$ python3 -q
>>> import numpy as np
>>> import numpy.linalg as la
>>> np.set_printoptions(suppress=True, linewidth=140)
>>> rng = np.random.default_rng(2559)
>>> lab = rng.integers(0, 2, 4)
>>> W0 = (lab[:, None] == lab) * -3 + np.eye(4)
>>> W0
array([[-2., -3.,  0., -3.],
       [-3., -2.,  0., -3.],
       [ 0.,  0., -2.,  0.],
       [-3., -3.,  0., -2.]])
>>> round(float(la.eigvalsh(W0).min()), 2)
-8.0
>>> th = np.radians(120)
>>> Rm = np.eye(4)
>>> Rm[0, 0] = Rm[1, 1] = np.cos(th)
>>> Rm[0, 1], Rm[1, 0] = -np.sin(th), np.sin(th)
>>> Rm.round(2)
array([[-0.5 , -0.87,  0.  ,  0.  ],
       [ 0.87, -0.5 ,  0.  ,  0.  ],
       [ 0.  ,  0.  ,  1.  ,  0.  ],
       [ 0.  ,  0.  ,  0.  ,  1.  ]])
>>> B = W0 @ Rm.T
>>> round(la.det(Rm), 2), round(float(np.trace(Rm)), 2)
(np.float64(1.0), 1.0)
>>> B.round(2)
array([[ 3.6 , -0.23,  0.  , -3.  ],
       [ 3.23, -1.6 ,  0.  , -3.  ],
       [ 0.  ,  0.  , -2.  ,  0.  ],
       [ 4.1 , -1.1 ,  0.  , -2.  ]])
>>> np.allclose(la.norm(W0, axis=1), la.norm(B, axis=1))
True
>>> np.round(la.svd(W0, compute_uv=False), 2), np.round(la.svd(B, compute_uv=False), 2)
(array([8., 2., 1., 1.]), array([8., 2., 1., 1.]))
>>> np.round(np.abs(B - W0).max(axis=0), 2)
array([7.1 , 2.77, 0.  , 0.  ])
>>> np.allclose(W0 @ W0.T, B @ B.T)
True
>>> np.round(la.matrix_power(B, 3), 2) + 0
array([[-8.,  0.,  0.,  0.],
       [ 0., -8.,  0.,  0.],
       [ 0.,  0., -8.,  0.],
       [ 0.,  0.,  0., -8.]])
>>> np.round((B - B.T) / 2, 2)
array([[ 0.  , -1.73,  0.  , -3.55],
       [ 1.73,  0.  ,  0.  , -0.95],
       [ 0.  ,  0.  ,  0.  ,  0.  ],
       [ 3.55,  0.95,  0.  ,  0.  ]])
>>> assert B == B.T
Traceback (most recent call last):
  File "<python-input-22>", line 1, in <module>
    assert B == B.T
           ^^^^^^^^
ValueError: The truth value of an array with more than one element is ambiguous. Use a.any() or a.all()
>>> np.allclose(B @ B.T, B.T @ B)
False
>>> B.inv()
Traceback (most recent call last):
  File "<python-input-24>", line 1, in <module>
    B.inv()
    ^^^^^
AttributeError: 'numpy.ndarray' object has no attribute 'inv'
